In [1]: import numpy as np

In [2]: import numpy.linalg as la

In [3]: np.set_printoptions(precision=2, suppress=True, linewidth=160)

In [4]: K = np.load("arr.npy")

In [5]: K
Out[5]: 
array([[ 2, -2,  2, -2],
       [ 3, -3,  3, -3],
       [ 2, -2,  2, -2],
       [ 3, -3,  3, -3]])

In [6]: # column 2 repeats column 0

In [7]: rank = la.matrix_rank(K)

In [8]: rank
Out[8]: np.int64(1)

In [9]: N = la.svd(K)[2][rank:].T

In [10]: N.shape
Out[10]: (4, 3)

In [11]: [int(la.matrix_rank(K[:i])) for i in range(1, len(K) + 1)]
Out[11]: [1, 1, 1, 1]

In [12]: np.allclose(K @ N, 0)
Out[12]: True

In [13]: [int(la.matrix_rank(K[:, :j + 1])) for j in range(4)]
Out[13]: [1, 1, 1, 1]

In [14]: [int(la.matrix_rank(np.delete(K, i, axis=0))) for i in range(4)]
Out[14]: [1, 1, 1, 1]

In [15]: np.argsort(-la.norm(K, axis=0).round(6), kind="stable")[:3]
Out[15]: array([0, 1, 2])

In [16]: la.matrix_rank(K, rtol=0.1)
Out[16]: np.int64(1)

In [17]: round(np.trace(la.pinv(K) @ K), 2)
Out[17]: np.float64(1.0)

In [18]: la.lstsq(K[:-1].T, K[-1])[2]
Out[18]: np.int32(1)

In [19]: np.allclose(K[:-1].T @ la.lstsq(K[:-1].T, K[-1])[0], K[-1])
Out[19]: True

In [20]: np.unique(K.round(6), axis=0).shape
Out[20]: (2, 4)

In [21]: K @ la.pinv(K) @ K
Out[21]: 
array([[ 2., -2.,  2., -2.],
       [ 3., -3.,  3., -3.],
       [ 2., -2.,  2., -2.],
       [ 3., -3.,  3., -3.]])

In [22]: r0 = np.array([3, -2, -1, -5, 5, -3])

In [23]: mat = np.array([np.roll(r0, i) for i in range(6)])

In [24]: mat
Out[24]: 
array([[ 3, -2, -1, -5,  5, -3],
       [-3,  3, -2, -1, -5,  5],
       [ 5, -3,  3, -2, -1, -5],
       [-5,  5, -3,  3, -2, -1],
       [-1, -5,  5, -3,  3, -2],
       [-2, -1, -5,  5, -3,  3]])

In [25]: x = np.array([0, -1, 0, -2, 0, 1])

In [26]: rhs = mat @ x

In [27]: c, lr = np.zeros(6), 1 / la.norm(mat, 2) ** 2

In [28]: for i in range(3):
    ...:     c -= lr * mat.T @ (mat @ c - rhs)
    ...:     if i % 1 == 0: print(i, round(la.norm(mat @ c - rhs), 2))
    ...: 
0 11.46
1 10.11
2 8.93

In [29]: c
Out[29]: array([ 0.26, -0.47,  0.36, -0.79,  0.29,  0.17])

In [30]: np.round(la.eigvals(K), 2) + 0
Out[30]: array([ 0., -2.,  0.,  0.])

In [31]: np.einsum("ii->", K)
Out[31]: np.int64(-2)

In [32]: np.einsum("ij,ji->", K, K)
Out[32]: np.int64(4)

In [33]: m1 = np.array([[1, 2, -2, 2, 2],
    ...:     [1, -1, -2, 2, -1],
    ...:     [-1, -2, 0, -2, 2],
    ...:     [-1, -2, 1, -1, 2]])

In [34]: m1[3] = m1[2]

In [35]: m1
Out[35]: 
array([[ 1,  2, -2,  2,  2],
       [ 1, -1, -2,  2, -1],
       [-1, -2,  0, -2,  2],
       [-1, -2,  0, -2,  2]])

In [36]: # looks like rank 3

In [37]: U, s, vt = la.svd(m1)

In [38]: vecs = vt[:(s > 1e-8).sum()]

In [39]: rng = np.random.default_rng(40)

In [40]: x = m1[2] + -3 * m1[3] + rng.integers(2) * np.eye(5)[1]

In [41]: x
Out[41]: array([ 2.,  5.,  0.,  4., -4.])

In [42]: la.matrix_rank(np.vstack([m1, x]))
Out[42]: np.int64(4)

In [43]: np.allclose(vecs.T @ vecs @ x, x)
Out[43]: False

In [44]: round(la.norm(x - vecs.T @ vecs @ x), 2)
Out[44]: np.float64(0.33)

In [45]: m1[4]
---------------------------------------------------------------------------
IndexError                                Traceback (most recent call last)
Cell In[45], line 1
----> 1 m1[4]

IndexError: index 4 is out of bounds for axis 0 with size 4

In [46]: np.diff(m1, axis=0)
Out[46]: 
array([[ 0, -3,  0,  0, -3],
       [-2, -1,  2, -4,  3],
       [ 0,  0,  0,  0,  0]])

In [47]: np.count_nonzero(m1)
Out[47]: np.int64(18)

In [48]: m1.sum(axis=1)
Out[48]: array([ 5, -1, -3, -3])

In [49]: np.round(la.svd(m1, compute_uv=False), 2) + 0
Out[49]: array([5.76, 3.64, 2.74, 0.  ])

In [50]: la.matrix_rank(m1)
Out[50]: np.int64(3)

In [51]: m1.shape
Out[51]: (4, 5)

In [52]: m1.mean(axis=0)
Out[52]: array([ 0.  , -0.75, -1.  ,  0.  ,  1.25])

In [53]: np.unravel_index(np.abs(m1).argmax(), m1.shape)
Out[53]: (np.int64(0), np.int64(1))

In [54]: feats = np.array([[0.0, 0.0, 0.0, 0.0, 0.0, 0.0, 5.0, 0.0],
    ...:     [0.0, 0.0, 0.0, 0.0, 0.0, 0.0, 0.0, 2.0],
    ...:     [0.0, 0.0, 0.0, 0.0, 0.0, 0.0, 5.0, 4.0],
    ...:     [0.0, 0.0, 0.0, 0.0, 0.0, 0.0, 0.0, 3.0],
    ...:     [0.0, 0.0, 0.0, 0.0, 0.0, 0.0, 0.0, 2.0],
    ...:     [0.0, 0.0, 0.0, 0.0, 0.0, 0.0, 0.0, 1.0],
    ...:     [5.0, 0.0, 5.0, 0.0, 0.0, 0.0, 0.0, 0.0],
    ...:     [0.0, 2.0, 4.0, 3.0, 2.0, 1.0, 0.0, 0.0]])

In [55]: evals, vecs = la.eigh(feats)

In [56]: x = np.array([3, -6, -6, 1, -2, -9, -1, -5])

In [57]: (np.sign(vecs[:, -1].round(6)) == np.sign(vecs[0, -1].round(6))).astype(int)
Out[57]: array([1, 1, 1, 1, 1, 1, 1, 1])

In [58]: x @ feats @ x
Out[58]: np.float64(490.0)

In [59]: W0 = np.loadtxt("out16.csv", delimiter=",")

In [60]: W0
Out[60]: 
array([[-0.32, -0.49, -0.3 , -0.25, -0.27,  1.72,  0.19,  0.65],
       [ 1.27, -0.47, -0.26, -0.65, -0.04,  0.42, -0.63, -1.04],
       [-0.08,  1.63, -0.09, -1.05,  0.32,  0.35,  0.05, -0.05],
       [ 1.12,  0.56,  0.71,  0.47, -0.75,  0.12, -0.42,  0.98],
       [-0.8 ,  0.24, -0.62,  0.12, -0.92, -0.1 , -1.42, -0.15],
       [ 0.48, -0.12, -1.26, -0.04,  0.89, -0.38, -0.4 ,  1.03],
       [-0.4 , -0.49,  1.16, -0.65,  0.82, -0.02, -1.  ,  0.41],
       [ 0.  ,  0.51,  0.08,  1.32,  0.96,  0.75, -0.46, -0.53]])

In [61]: U, s, vt = la.svd(K)

In [62]: s.round(2) + 0
Out[62]: array([10.2,  0. ,  0. ,  0. ])

In [63]: Y = U[:, :1] @ np.diag(s[:1]) @ vt[:1]

In [64]: la.matrix_rank(K, rtol=0.05)
Out[64]: np.int64(1)

In [65]: la.matrix_rank(Y)
Out[65]: np.int64(1)

In [66]: round(float(la.norm(K - Y) / la.norm(K)), 2)
Out[66]: 0.0

In [67]: def softmax(z):
    ...:     e = np.exp(z - z.max(axis=-1, keepdims=True))
    ...:     return e / e.sum(axis=-1, keepdims=True)
    ...: 

In [68]: softmax(W0[2] + 3)
Out[68]: array([0.08, 0.42, 0.08, 0.03, 0.11, 0.12, 0.09, 0.08])

In [69]: softmax(W0).sum(axis=1)
Out[69]: array([1., 1., 1., 1., 1., 1., 1., 1.])

In [70]: scores = W0 @ W0.T / np.sqrt(8)

In [71]: softmax(scores).round(6).argmax(axis=1)
Out[71]: array([0, 1, 2, 3, 4, 5, 6, 7])

In [72]: softmax(scores + np.triu(np.full(scores.shape, -np.inf), 1))
Out[72]: 
array([[1.  , 0.  , 0.  , 0.  , 0.  , 0.  , 0.  , 0.  ],
       [0.2 , 0.8 , 0.  , 0.  , 0.  , 0.  , 0.  , 0.  ],
       [0.16, 0.16, 0.67, 0.  , 0.  , 0.  , 0.  , 0.  ],
       [0.14, 0.14, 0.14, 0.58, 0.  , 0.  , 0.  , 0.  ],
       [0.12, 0.12, 0.12, 0.12, 0.51, 0.  , 0.  , 0.  ],
       [0.11, 0.11, 0.11, 0.11, 0.11, 0.45, 0.  , 0.  ],
       [0.1 , 0.1 , 0.1 , 0.1 , 0.1 , 0.1 , 0.41, 0.  ],
       [0.09, 0.09, 0.09, 0.09, 0.09, 0.09, 0.09, 0.37]])

In [73]: softmax(scores)
Out[73]: 
array([[0.37, 0.09, 0.09, 0.09, 0.09, 0.09, 0.09, 0.09],
       [0.09, 0.37, 0.09, 0.09, 0.09, 0.09, 0.09, 0.09],
       [0.09, 0.09, 0.37, 0.09, 0.09, 0.09, 0.09, 0.09],
       [0.09, 0.09, 0.09, 0.37, 0.09, 0.09, 0.09, 0.09],
       [0.09, 0.09, 0.09, 0.09, 0.37, 0.09, 0.09, 0.09],
       [0.09, 0.09, 0.09, 0.09, 0.09, 0.37, 0.09, 0.09],
       [0.09, 0.09, 0.09, 0.09, 0.09, 0.09, 0.37, 0.09],
       [0.09, 0.09, 0.09, 0.09, 0.09, 0.09, 0.09, 0.37]])

In [74]: O, vecs = la.qr(W0[:, :6])[0], la.qr(W0[:, 6:])[0]

In [75]: s = la.svd(O.T @ vecs, compute_uv=False)

In [76]: s.round(2) + 0
Out[76]: array([0., 0.])

In [77]: (s > 0.9).sum()
Out[77]: np.int64(0)

In [78]: r0 = np.array([-2, -2, 0, 2, 1, 0, 0, 2])

In [79]: Y = W0 + np.outer(r0, np.eye(8)[5])

In [80]: round(la.det(Y) / la.det(W0), 2), np.round(1 + la.solve(W0, r0)[5], 2)
Out[80]: (np.float64(0.34), np.float64(0.34))

In [81]: la.matrix_rank(Y - W0)
Out[81]: np.int64(1)

In [82]: Y
Out[82]: 
array([[-0.32, -0.49, -0.3 , -0.25, -0.27, -0.28,  0.19,  0.65],
       [ 1.27, -0.47, -0.26, -0.65, -0.04, -1.58, -0.63, -1.04],
       [-0.08,  1.63, -0.09, -1.05,  0.32,  0.35,  0.05, -0.05],
       [ 1.12,  0.56,  0.71,  0.47, -0.75,  2.12, -0.42,  0.98],
       [-0.8 ,  0.24, -0.62,  0.12, -0.92,  0.9 , -1.42, -0.15],
       [ 0.48, -0.12, -1.26, -0.04,  0.89, -0.38, -0.4 ,  1.03],
       [-0.4 , -0.49,  1.16, -0.65,  0.82, -0.02, -1.  ,  0.41],
       [ 0.  ,  0.51,  0.08,  1.32,  0.96,  2.75, -0.46, -0.53]])

In [83]: Y = np.array([[0, 1], [2, 1], [3, 1], [2, 4], [5, 4], [4, 2], [4, 0], [0, 4]])

In [84]: np.einsum("ij->j", W0)
Out[84]: array([ 1.27,  1.36, -0.59, -0.74,  1.01,  2.86, -4.09,  1.3 ])

In [85]: la.matrix_rank(W0 @ Y)
Out[85]: np.int64(2)

In [86]: F = np.load("a.npy")

In [87]: F
Out[87]: 
array([[5, 5, 4, 5, 2],
       [1, 1, 2, 1, 0],
       [5, 5, 4, 5, 2],
       [2, 0, 1, 5, 5]])

In [88]: U, s, vt = la.svd(F)

In [89]: vecs = vt[:(s > 1e-8).sum()]

In [90]: x = F[2] + -1 * F[1] + rng.integers(2) * np.eye(5)[2]

In [91]: x
Out[91]: array([4., 4., 3., 4., 2.])

In [92]: np.allclose(vecs.T @ vecs @ x, x)
Out[92]: False

In [93]: np.diag(vecs.T @ vecs)
Out[93]: array([0.34, 0.67, 0.95, 0.46, 0.58])

In [94]: la.matrix_rank(np.vstack([F, x]))
Out[94]: np.int64(4)
